$ python -q
>>> import numpy as np
>>> import numpy.linalg as la
>>> np.set_printoptions(precision=2, suppress=True, linewidth=100, floatmode="fixed")
>>> rd = lambda a: np.round(a, 2) + 0
>>> Y = np.array([[1, 1], [1, -1]])
>>> rng = np.random.default_rng(944)
>>> A = np.kron(Y, np.kron(Y, Y))[rng.permutation(8)][:5]
>>> A
array([[ 1, -1,  1, -1,  1, -1,  1, -1],
       [ 1,  1, -1, -1,  1,  1, -1, -1],
       [ 1, -1, -1,  1,  1, -1, -1,  1],
       [ 1, -1,  1, -1, -1,  1, -1,  1],
       [ 1,  1,  1,  1, -1, -1, -1, -1]])
>>> vec = np.array([7, 1, 9, 1, 5, 9, 6, 2])
>>> h1 = np.maximum(A @ vec, 0)
>>> np.maximum(A @ (3 * vec), 0)
array([42, 12,  0, 42,  0])
>>> print(rd(np.tanh(A @ vec)))
[ 1.00  1.00 -1.00  1.00 -1.00]
>>> A.T @ h1
array([ 32, -24,  24, -32,   4,   4,  -4,  -4])
>>> A * (h1 > 1e-9)[:, None]
array([[ 1, -1,  1, -1,  1, -1,  1, -1],
       [ 1,  1, -1, -1,  1,  1, -1, -1],
       [ 0,  0,  0,  0,  0,  0,  0,  0],
       [ 1, -1,  1, -1, -1,  1, -1,  1],
       [ 0,  0,  0,  0,  0,  0,  0,  0]])
>>> m1 = np.load("block15.npy")
>>> m1
array([[ 0.24, -0.28,  2.01,  0.66, -1.73,  1.50, -0.10,  0.15,  1.57, -2.74, -1.85,  1.30],
       [-1.11,  2.34, -1.39, -1.75, -0.80, -2.13,  1.41, -0.32, -2.28, -0.79, -0.16, -0.41],
       [ 0.71, -1.21,  0.35, -0.05, -1.07,  1.65,  1.70, -0.86,  3.69, -0.57, -1.04, -0.65],
       [ 0.85, -0.01, -0.55, -0.49, -1.10, -2.00,  1.49, -2.42,  2.87, -1.45,  0.24,  0.25],
       [ 1.61, -1.33, -1.68, -0.16, -0.35, -2.54,  0.72, -0.97, -0.48, -0.72, -0.51, -2.96],
       [-0.90, -0.62,  0.87, -3.28, -1.30,  1.54, -0.19,  2.24, -0.93, -0.53,  1.17,  0.79],
       [-0.39,  0.67,  0.45,  1.11,  1.21,  0.10,  3.67, -1.01,  1.48, -1.54, -0.34, -1.53],
       [-0.89, -0.71,  4.30,  0.00,  0.08, -0.68,  1.13, -0.96, -0.01, -1.49, -0.50, -0.28],
       [ 0.23,  0.62, -1.85,  2.34, -2.15, -1.73, -2.64, -0.23,  0.20, -0.86, -0.01,  0.53],
       [-2.01,  1.30,  0.02, -0.65, -0.81, -1.85,  2.54,  1.25, -0.70, -0.03,  0.23, -2.50],
       [ 3.09,  1.49, -0.63, -2.62,  1.22, -0.33, -0.80,  0.23, -0.68,  0.98,  1.04,  1.10],
       [-2.85, -1.78, -0.49, -1.35,  1.01, -0.54, -0.88,  0.33, -2.27, -0.29,  0.74,  1.92],
       [-0.45, -1.73, -2.56,  1.27,  0.77,  1.05, -1.04,  0.67,  1.13, -0.54, -2.56,  1.52],
       [ 2.58,  0.27,  0.14,  0.11,  0.50,  1.10,  1.69,  1.52,  2.94,  0.31, -0.50, -1.61],
       [ 1.53,  1.37,  1.53, -2.52,  0.72,  1.64,  0.12,  0.64, -0.56,  2.25,  1.52, -0.88],
       [ 1.44, -0.21,  0.85, -3.19,  0.99, -2.56,  0.61, -0.42,  0.47, -1.64, -0.50,  0.86],
       [-0.96, -2.11,  1.71,  2.64, -1.40,  1.90, -0.04,  1.61, -0.50,  0.56, -0.19,  0.97],
       [-0.03, -0.76, -2.33, -1.55,  1.33, -1.24,  2.25,  0.45,  1.49,  1.65,  0.85, -1.54],
       [ 0.99, -0.23,  0.52, -1.22,  0.05, -2.63, -2.13, -1.46,  0.37, -0.85, -1.14, -2.54],
       [ 0.25,  2.06, -0.38, -0.58,  2.70, -1.94,  0.22, -1.38,  1.17,  2.04, -0.62,  1.14],
       [-0.41,  1.14, -2.70, -2.45, -1.93, -0.70,  0.68,  1.60, -0.94, -1.14, -0.61, -0.63],
       [ 0.32, -0.48,  0.26,  1.12,  0.07,  1.60, -0.56,  1.23, -0.72,  1.54,  0.56, -3.97],
       [-0.02, -1.28, -1.41, -0.92,  1.43, -0.55, -3.17, -0.25, -0.48,  0.37, -0.74,  2.68],
       [-1.07, -2.18,  1.77, -1.22,  1.23, -1.46, -1.46,  1.81, -0.39,  1.08,  1.93,  0.63],
       [-0.12, -1.84, -3.43,  1.42, -0.94,  0.47, -0.03,  1.12, -0.70,  1.39, -1.20,  1.25],
       [-0.69,  2.96,  1.62, -1.41,  0.51,  1.08,  0.01,  0.18, -1.83,  2.12,  0.68,  1.20],
       [-0.72,  1.95,  0.89,  1.19, -1.05, -0.27, -3.07, -1.50, -1.13, -1.59,  0.05,  1.35],
       [ 0.39,  0.20, -0.42,  3.50,  0.33,  1.72, -0.98,  0.75, -1.73,  0.10, -2.15,  0.39],
       [-0.52,  0.16, -1.14,  1.27, -0.05, -1.52, -1.17, -1.15, -1.01,  1.58,  2.33, -2.80],
       [-1.81,  1.02, -0.04, -0.71, -0.58, -2.75, -3.07,  0.38,  0.05,  0.49, -1.56, -0.10],
       [ 0.00, -0.83, -1.78, -2.25, -1.95, -2.38, -0.60,  1.22, -1.86,  0.18, -1.10, -0.34],
       [-1.42, -2.30,  2.04,  1.05, -1.85,  0.58, -0.29, -0.57,  0.40,  0.48, -2.70, -0.75],
       [-1.24, -1.39,  0.94,  0.56,  0.75, -1.71,  0.93,  3.06, -0.12, -2.41, -0.75, -0.53],
       [-2.04,  0.95, -1.87,  0.58, -1.88,  0.27,  1.83, -0.03,  2.34,  1.88,  0.30, -0.21],
       [ 0.90, -3.52, -0.01,  2.01, -1.01,  0.59, -0.27, -0.68, -0.43,  1.63,  0.18,  1.73],
       [ 1.12, -0.46,  1.99, -1.37,  2.12,  2.14,  0.05, -1.24,  0.44,  1.92,  0.85, -1.59],
       [-0.23,  1.01,  1.52, -0.75, -0.91, -2.29, -0.43,  0.09, -1.82,  1.36,  0.30,  3.08]])
>>> Xc = (m1 - m1.mean(axis=0)) / m1.std(axis=0)
>>> print(rd(Xc.std(axis=0)))
[1.00 1.00 1.00 1.00 1.00 1.00 1.00 1.00 1.00 1.00 1.00 1.00]
>>> np.argwhere(np.abs(Xc) > 2)
array([[ 0,  9],
       [ 2,  8],
       [ 3,  7],
       [ 3,  8],
       [ 6,  6],
       [ 7,  2],
       [10,  0],
       [11,  0],
       [12, 10],
       [13,  0],
       [13,  8],
       [19,  4],
       [21, 11],
       [24,  2],
       [25,  1],
       [27,  3],
       [28, 10],
       [31, 10],
       [32,  7],
       [34,  1]])
>>> c = la.lstsq(np.delete(Xc, 0, axis=1), Xc[:, 0])[0]
>>> rd(c)
array([ 0.01, -0.15, -0.25,  0.19,  0.27, -0.17, -0.21,  0.25, -0.03,  0.00, -0.15])
>>> print(np.abs(c).argmax())
4
